% ipython --no-banner

In [1]: import numpy as np

In [2]: from numpy import linalg as LA

In [3]: np.set_printoptions(precision=3, suppress=True, linewidth=140, floatmode="fixed")

In [4]: def tidy(a):
   ...:     return np.round(a, 3) + 0
   ...: 

In [5]: other = np.array([[0.9], [0.9], [-1.5], [-0.5], [-1.5], [-1.0], [0.2], [0.5], [0.0]])

In [6]: Z = np.array([[-0.2, 0.7, -1.2, -0.4]])

In [7]: A = other @ Z

In [8]: tidy(A)
Out[8]: 
array([[-0.180,  0.630, -1.080, -0.360],
       [-0.180,  0.630, -1.080, -0.360],
       [ 0.300, -1.050,  1.800,  0.600],
       [ 0.100, -0.350,  0.600,  0.200],
       [ 0.300, -1.050,  1.800,  0.600],
       [ 0.200, -0.700,  1.200,  0.400],
       [-0.040,  0.140, -0.240, -0.080],
       [-0.100,  0.350, -0.600, -0.200],
       [ 0.000,  0.000,  0.000,  0.000]])

In [9]: rank = LA.matrix_rank(A)

In [10]: rank
Out[10]: np.int64(1)

In [11]: N = LA.svd(A)[2][rank:].T

In [12]: LA.matrix_rank(A.T @ A), LA.matrix_rank(A @ A.T)
Out[12]: (np.int64(1), np.int64(1))

In [13]: N.shape
Out[13]: (4, 3)

In [14]: tidy(N @ N.T)
Out[14]: 
array([[ 0.981,  0.066, -0.113, -0.038],
       [ 0.066,  0.770,  0.394,  0.131],
       [-0.113,  0.394,  0.324, -0.225],
       [-0.038,  0.131, -0.225,  0.925]])

In [15]: tidy(A @ LA.pinv(A) @ A)
Out[15]: 
array([[-0.180,  0.630, -1.080, -0.360],
       [-0.180,  0.630, -1.080, -0.360],
       [ 0.300, -1.050,  1.800,  0.600],
       [ 0.100, -0.350,  0.600,  0.200],
       [ 0.300, -1.050,  1.800,  0.600],
       [ 0.200, -0.700,  1.200,  0.400],
       [-0.040,  0.140, -0.240, -0.080],
       [-0.100,  0.350, -0.600, -0.200],
       [ 0.000,  0.000,  0.000,  0.000]])

In [16]: tidy(np.trace(LA.pinv(A) @ A))
Out[16]: np.float64(1.0)

In [17]: t3 = np.stack([A, 3 * A, A[::-1]])

In [18]: LA.matrix_rank(t3)
Out[18]: array([1, 1, 1])

In [19]: t3.shape
Out[19]: (3, 9, 4)

In [20]: (t3 @ A.T).shape
Out[20]: (3, 9, 9)

In [21]: tidy(LA.norm(t3, axis=(1, 2)))
Out[21]: array([ 4.039, 12.118,  4.039])

In [22]: [round(float(x), 3) for x in LA.svd(A, compute_uv=False)[:3]]
Out[22]: [4.039, 0.0, 0.0]

In [23]: LA.cond(A) > 100
Out[23]: np.True_

In [24]: np.argsort(-LA.norm(A, axis=0).round(6), kind="stable")[:3]
Out[24]: array([2, 1, 3])

In [25]: U, s, Vt = LA.svd(A)

In [26]: evecs = Vt[:(s > 1e-8).sum()]

In [27]: rng = np.random.default_rng(36)

In [28]: x0 = A[8] + 5 * A[6] + rng.integers(2) * np.eye(4)[2]

In [29]: tidy(x0)
Out[29]: array([-0.200,  0.700, -1.200, -0.400])

In [30]: tidy(LA.norm(x0 - evecs.T @ evecs @ x0))
Out[30]: np.float64(0.0)

In [31]: E = np.load("x.npy")

In [32]: tidy(E)
Out[32]: 
array([[0.333, 0.333, 0.000, 0.000, 0.000, 0.000, 0.000, 0.333],
       [0.200, 0.200, 0.200, 0.000, 0.000, 0.000, 0.200, 0.200],
       [0.000, 0.000, 0.333, 0.333, 0.000, 0.000, 0.333, 0.000],
       [0.000, 0.200, 0.200, 0.200, 0.200, 0.000, 0.200, 0.000],
       [0.000, 0.250, 0.000, 0.250, 0.250, 0.250, 0.000, 0.000],
       [0.000, 0.000, 0.000, 0.333, 0.000, 0.333, 0.000, 0.333],
       [0.000, 0.000, 0.000, 0.000, 0.333, 0.333, 0.333, 0.000],
       [0.333, 0.000, 0.000, 0.000, 0.000, 0.000, 0.000, 0.667]])

In [33]: Q, Rm = LA.qr(E)

In [34]: tidy(abs(Rm[0, 0])), tidy(LA.norm(E[:, 0]))
Out[34]: (np.float64(0.512), np.float64(0.512))

In [35]: tidy(Q @ Rm)
Out[35]: 
array([[0.333, 0.333, 0.000, 0.000, 0.000, 0.000, 0.000, 0.333],
       [0.200, 0.200, 0.200, 0.000, 0.000, 0.000, 0.200, 0.200],
       [0.000, 0.000, 0.333, 0.333, 0.000, 0.000, 0.333, 0.000],
       [0.000, 0.200, 0.200, 0.200, 0.200, 0.000, 0.200, 0.000],
       [0.000, 0.250, 0.000, 0.250, 0.250, 0.250, 0.000, 0.000],
       [0.000, 0.000, 0.000, 0.333, 0.000, 0.333, 0.000, 0.333],
       [0.000, 0.000, 0.000, 0.000, 0.333, 0.333, 0.333, 0.000],
       [0.333, 0.000, 0.000, 0.000, 0.000, 0.000, 0.000, 0.667]])

In [36]: Q.shape, Rm.shape
Out[36]: ((8, 8), (8, 8))

In [37]: Q, evecs = LA.qr(E[:, :5])[0], LA.qr(E[:, 5:])[0]

In [38]: s = LA.svd(Q.T @ evecs, compute_uv=False)

In [39]: tidy(np.degrees(np.arccos(s.clip(0, 1))))
Out[39]: array([ 6.890, 14.376, 27.223])

In [40]: (s > 0.9).sum()
Out[40]: np.int64(2)

In [41]: cov = E.T @ E

In [42]: tidy(np.trace(cov)), tidy((E ** 2).sum())
Out[42]: (np.float64(2.539), np.float64(2.539))

In [43]: tidy(LA.eigvalsh(cov)[::-1])
Out[43]: array([1.100, 0.704, 0.311, 0.222, 0.167, 0.029, 0.005, 0.001])

In [44]: (E @ E.T).shape
Out[44]: (8, 8)

In [45]: np.allclose(cov, cov.T)
Out[45]: True

In [46]: LA.matrix_rank(cov)
Out[46]: np.int64(8)

In [47]: data = np.array([[1, 0, 0, 1, 0], [3, 2, 2, 3, 2], [1, 3, 2, 0, 1], [0, 2, 3, 0, 1]])

In [48]: data[-1] = data[0] + -3 * data[1]

In [49]: data
Out[49]: 
array([[ 1,  0,  0,  1,  0],
       [ 3,  2,  2,  3,  2],
       [ 1,  3,  2,  0,  1],
       [-8, -6, -6, -8, -6]])

In [50]: other = data / LA.norm(data, axis=1, keepdims=True)

In [51]: cov = other @ other.T

In [52]: np.argwhere(np.triu(np.abs(cov) > 0.95, 1))
Out[52]: array([[1, 3]])

In [53]: tidy(np.degrees(np.arccos(np.clip(cov[1, 2], -1, 1))))
Out[53]: np.float64(45.0)

In [54]: tidy(cov[1])
Out[54]: array([ 0.775,  1.000,  0.707, -0.998])

In [55]: (cov - 2 * np.eye(4)).round(6).argmax(axis=1)
Out[55]: array([1, 0, 1, 0])

In [56]: np.abs(np.diag(LA.qr(data)[1])) > 1e-9
Out[56]: array([ True,  True,  True, False])

In [57]: tidy(LA.norm(data, 2) / LA.norm(data))
Out[57]: np.float64(0.986)

In [58]: LA.cond(data) > 100
Out[58]: np.True_

In [59]: J = np.load("run2.npy")

In [60]: J
Out[60]: 
array([[-2,  2,  1, -3, -3,  3,  0],
       [ 1,  0,  3,  2,  1,  1, -1],
       [ 0, -3,  1, -1,  1, -3,  0]])

In [61]: other = J[0, 0] * J[1:] - np.outer(J[1:, 0], J[0])

In [62]: other
Out[62]: 
array([[ 0, -2, -7, -1,  1, -5,  2],
       [ 0,  6, -2,  2, -2,  6,  0]])

In [63]: LA.matrix_rank(other), LA.matrix_rank(J)
Out[63]: (np.int64(2), np.int64(3))

In [64]: J[:, 0] / J[0, 0]
Out[64]: array([ 1.000, -0.500, -0.000])

In [65]: np.flatnonzero(~other.round(6).any(axis=1))
Out[65]: array([], dtype=int64)

In [66]: K = np.loadtxt("block3.csv", delimiter=",")

In [67]: K
Out[67]: 
array([[-0.700, -1.300, -1.558, -0.700, -1.900,  0.600,  0.500],
       [-0.400,  0.700,  1.283,  0.600, -1.100,  0.800, -0.500],
       [-0.800,  2.000, -0.155,  0.000, -1.300, -2.200, -0.300],
       [ 0.500, -2.100,  3.211,  1.700,  0.300, -0.200,  1.000],
       [ 0.900,  0.700, -0.075, -0.100,  1.600,  0.100, -1.900],
       [ 0.900, -0.300, -2.094, -1.000,  1.200, -0.500, -0.200],
       [ 0.700,  0.500,  1.114,  0.300, -0.200, -1.100, -0.400],
       [ 1.800,  1.800,  0.067,  0.200, -0.900,  1.200, -1.600],
       [-0.800, -1.700, -2.781, -1.400, -0.500,  1.600, -0.700],
       [-0.400,  1.400, -1.391, -0.800,  2.800,  0.500, -0.500],
       [-0.400, -0.200, -1.632, -0.900, -0.500,  0.700, -0.100],
       [ 1.000, -1.100,  0.532,  0.300,  0.200,  1.100,  0.200],
       [-0.600,  1.100,  3.903,  2.000,  0.400,  0.800, -0.100],
       [ 2.400,  0.700, -2.978, -1.500,  2.300,  0.800,  0.800],
       [ 0.300,  0.000,  1.366,  0.600, -0.300, -0.700, -1.000],
       [ 0.100, -1.200, -2.212, -1.000, -0.100,  0.100,  0.900],
       [-0.700,  0.700,  0.931,  0.400, -0.800,  0.400, -0.500],
       [-0.500, -0.800,  1.179,  0.400,  0.000,  1.200,  0.200],
       [-1.500, -0.600,  0.380,  0.000, -1.700,  1.000,  0.000],
       [-1.000,  1.600,  0.287,  0.000,  0.300,  0.100,  0.600],
       [ 1.900,  0.100,  0.627,  0.700,  2.600,  0.000, -1.300],
       [ 0.300,  0.300,  1.109,  0.500,  0.700, -1.500, -0.100],
       [-1.400,  2.300, -0.677, -0.100,  0.900,  0.800, -0.600],
       [ 0.500, -0.600, -1.211, -0.700, -0.400, -0.900, -0.500],
       [-0.400,  1.200,  1.490,  0.600,  0.200, -0.500,  0.000],
       [ 1.600, -0.700, -1.585, -0.900,  0.400, -0.400, -0.900],
       [-0.100, -0.100, -1.200, -0.500, -1.300,  0.300,  0.900],
       [ 1.600, -1.300,  0.991,  0.600,  0.400, -1.500, -2.100],
       [ 0.100, -1.200,  1.513,  0.600, -1.100, -1.500,  0.600],
       [-2.200,  1.500, -2.158, -1.300,  1.300,  0.000,  1.100],
       [-1.800,  0.800, -0.935, -0.300,  1.100,  0.400, -0.300],
       [-0.500, -1.300,  1.841,  0.700, -1.600, -0.300,  1.000]])

In [68]: x0 = np.array([0, 5, 4, 2, 0, 4, 0])

In [69]: y = K @ x0

In [70]: tidy(LA.lstsq(K, y)[0])
Out[70]: array([0.000, 5.000, 4.000, 2.000, 0.000, 4.000, 0.000])

In [71]: tidy(LA.pinv(K) @ K)
Out[71]: 
array([[1.000, 0.000, 0.000, 0.000, 0.000, 0.000, 0.000],
       [0.000, 1.000, 0.000, 0.000, 0.000, 0.000, 0.000],
       [0.000, 0.000, 1.000, 0.000, 0.000, 0.000, 0.000],
       [0.000, 0.000, 0.000, 1.000, 0.000, 0.000, 0.000],
       [0.000, 0.000, 0.000, 0.000, 1.000, 0.000, 0.000],
       [0.000, 0.000, 0.000, 0.000, 0.000, 1.000, 0.000],
       [0.000, 0.000, 0.000, 0.000, 0.000, 0.000, 1.000]])

In [72]: y = y + 0.1 * rng.normal(size=32)

In [73]: tidy(y)
Out[73]: 
array([-11.761,  13.006,   0.556,   5.056,   3.413, -13.840,   3.157,  14.378, -16.007,   1.909,  -6.516,   1.573,  28.190,  -8.050,
         3.785, -16.527,   9.493,   6.347,   2.531,   9.472,   4.390,   0.955,  11.752, -12.946,  11.131, -13.219,  -5.198,  -7.395,
        -4.689,  -3.627,   1.337,   1.091])

In [74]: beta, *_ = LA.lstsq(K, y)

In [75]: beta.round()
Out[75]: array([-0.000,  5.000,  4.000,  2.000,  0.000,  4.000,  0.000])

In [76]: tidy(beta)
Out[76]: array([-0.004,  4.985,  4.045,  1.896,  0.035,  3.994,  0.026])

In [77]: tidy(K.T @ (y - K @ beta))
Out[77]: array([0.000, 0.000, 0.000, 0.000, 0.000, 0.000, 0.000])

In [78]: labels = K[:, 2] > np.median(K[:, 2])

In [79]: f = K[labels].mean(axis=0) - K[~labels].mean(axis=0)

In [80]: tidy(f)
Out[80]: array([ 0.075, -0.456,  2.771,  1.312, -0.400, -0.312,  0.062])

In [81]: ((K - K.mean(axis=0)) @ f > 0).astype(int)
Out[81]: array([0, 1, 0, 1, 0, 0, 1, 0, 0, 0, 0, 1, 1, 0, 1, 0, 1, 1, 1, 1, 1, 1, 0, 0, 1, 0, 0, 1, 1, 0, 0, 1])

In [82]: Xc = K - K.mean(axis=0)

In [83]: evecs = LA.svd(Xc)[2][:6]

In [84]: other = Xc - Xc @ evecs.T @ evecs

In [85]: LA.norm(other, axis=1).round(6).argmax()
Out[85]: np.int64(20)

In [86]: tidy((Xc @ evecs.T).std(axis=0))
Out[86]: array([1.889, 1.374, 1.264, 0.902, 0.822, 0.608])

In [87]: tidy(np.diag(evecs.T @ evecs))
Out[87]: array([0.999, 1.000, 0.801, 0.201, 1.000, 0.999, 0.999])

In [88]: tidy(LA.norm(K, 1)), tidy(LA.norm(K, np.inf))
Out[88]: (np.float64(44.466), np.float64(11.478))

In [89]: LA.norm(K, axis=1).argmax()
Out[89]: np.int64(13)

In [90]: tidy(K[2] @ K[17])
Out[90]: np.float64(-4.083)
